In [1]: import numpy as np

In [2]: np.set_printoptions(suppress=True, linewidth=120)

In [3]: E = np.load("layer9.npy")

In [4]: E
Out[4]: 
array([[ 5., -3.,  0.,  0.,  0.],
       [ 3.,  3.,  0.,  0.,  0.],
       [ 0.,  0., -1.,  0.,  2.],
       [ 0.,  0., -1., -2., -1.],
       [ 0.,  0.,  3.,  3.,  1.]])

In [5]: x0 = np.array([4, 8, 6, -2, 4])

In [6]: print(np.sign((E @ x0).round(6)))
[-1.  1.  1. -1.  1.]

In [7]: print(E * x0)
[[ 20. -24.   0.  -0.   0.]
 [ 12.  24.   0.  -0.   0.]
 [  0.   0.  -6.  -0.   8.]
 [  0.   0.  -6.   4.  -4.]
 [  0.   0.  18.  -6.   4.]]

In [8]: E @ (2 * x0)
Out[8]: array([ -8.,  72.,   4., -12.,  32.])

In [9]: x0 = np.array([1, 2, 0, 0, 0])

In [10]: y = E @ x0

In [11]: print(y)
[-1.  9.  0.  0.  0.]

In [12]: np.round(np.linalg.solve(E, -3 * y), 3)
Out[12]: array([-3., -6.,  0., -0.,  0.])

In [13]: np.round(np.linalg.solve(E.T, E[3]), 3)
Out[13]: array([0., 0., 0., 1., 0.])

In [14]: print(np.round(np.linalg.solve(E, y), 3))
[ 1.  2.  0. -0.  0.]

In [15]: M2 = np.array([[0.1], [0.3], [-1.7], [-0.4], [-0.9]])

In [16]: W2 = np.array([[-0.3, -1.4]])

In [17]: K = M2 @ W2

In [18]: print(K.round(3))
[[-0.03 -0.14]
 [-0.09 -0.42]
 [ 0.51  2.38]
 [ 0.12  0.56]
 [ 0.27  1.26]]

In [19]: r = np.linalg.matrix_rank(K)

In [20]: r
Out[20]: np.int64(1)

In [21]: N = np.linalg.svd(K)[2][r:].T

In [22]: print(np.linalg.matrix_rank(K.T @ K), np.linalg.matrix_rank(K @ K.T))
1 1

In [23]: print([int(np.linalg.matrix_rank(K[:i])) for i in range(1, len(K) + 1)])
[1, 1, 1, 1, 1]

In [24]: np.round(K @ N, 3) + 0
Out[24]: 
array([[0.],
       [0.],
       [0.],
       [0.],
       [0.]])

In [25]: round(np.linalg.norm(K), 3)
Out[25]: np.float64(2.849)

In [26]: print(K.shape)
(5, 2)

In [27]: np.round(K.sum(axis=0), 3)
Out[27]: array([0.78, 3.64])

In [28]: np.linalg.rank(K)
AttributeError: module 'numpy.linalg' has no attribute 'rank'


In [29]: print(K.mean(axis=0))
[0.156 0.728]

In [30]: np.round(K - K[0], 3)
Out[30]: 
array([[ 0.  ,  0.  ],
       [-0.06, -0.28],
       [ 0.54,  2.52],
       [ 0.15,  0.7 ],
       [ 0.3 ,  1.4 ]])

In [31]: np.round(np.diff(K, axis=0), 3)
Out[31]: 
array([[-0.06, -0.28],
       [ 0.6 ,  2.8 ],
       [-0.39, -1.82],
       [ 0.15,  0.7 ]])

In [32]: np.linalg.matrix_rank(K)
Out[32]: np.int64(1)

In [33]: np.linalg.cond(K) > 100
Out[33]: np.True_

In [34]: round(float(np.linalg.norm(K, 2) / np.linalg.norm(K)), 3)
Out[34]: 1.0

In [35]: np.argsort(-np.linalg.norm(K, axis=0).round(6), kind="stable")[:3]
Out[35]: array([1, 0])

In [36]: left, sigma, Vt = np.linalg.svd(K)

In [37]: sigma.round(3) + 0
Out[37]: array([2.849, 0.   ])

In [38]: np.argmax(sigma[:-1] / (sigma[1:] + 1e-6)) + 1
Out[38]: np.int64(1)

In [39]: M2 = left[:, :1] @ np.diag(sigma[:1]) @ Vt[:1]

In [40]: round(np.linalg.norm(K - M2) / np.linalg.norm(K), 3)
Out[40]: np.float64(0.0)

In [41]: M2.round(3)
Out[41]: 
array([[-0.03, -0.14],
       [-0.09, -0.42],
       [ 0.51,  2.38],
       [ 0.12,  0.56],
       [ 0.27,  1.26]])

In [42]: left, sigma, Vt = np.linalg.svd(K, full_matrices=False)

In [43]: np.round(Vt @ Vt.T, 3) + 0
Out[43]: 
array([[1., 0.],
       [0., 1.]])

In [44]: np.round(np.abs(Vt[0]), 3)
Out[44]: array([0.21 , 0.978])

In [45]: left.shape, sigma.shape, Vt.shape
Out[45]: ((5, 2), (2,), (2, 2))

In [46]: np.cumsum(sigma ** 2) / np.sum(sigma ** 2)
Out[46]: array([1., 1.])

In [47]: np.round(np.sqrt((sigma ** 2).sum()), 3), round(np.linalg.norm(K), 3)
Out[47]: (np.float64(2.849), np.float64(2.849))

In [48]: np.round(left.T @ K @ Vt.T, 3) + 0
Out[48]: 
array([[2.849, 0.   ],
       [0.   , 0.   ]])

In [49]: M = np.load("m.npy")

In [50]: M
Out[50]: 
array([[ 1.298, -1.386, -1.498],
       [ 1.3  , -1.4  , -1.5  ],
       [-0.3  ,  1.   ,  1.6  ]])

In [51]: rng = np.random.default_rng(8261)

In [52]: z = rng.permutation(3)

In [53]: z
Out[53]: array([0, 1, 2])

In [54]: M2 = M[z][:, z]

In [55]: np.round(np.sort(np.abs(np.linalg.eigvals(M2))), 3)
Out[55]: array([0.022, 0.951, 0.951])

In [56]: round(float(np.linalg.det(M2)), 3), np.round(np.linalg.det(M[z]), 3)
Out[56]: (-0.02, np.float64(-0.02))

In [57]: np.round(np.trace(M2), 3)
Out[57]: np.float64(1.498)
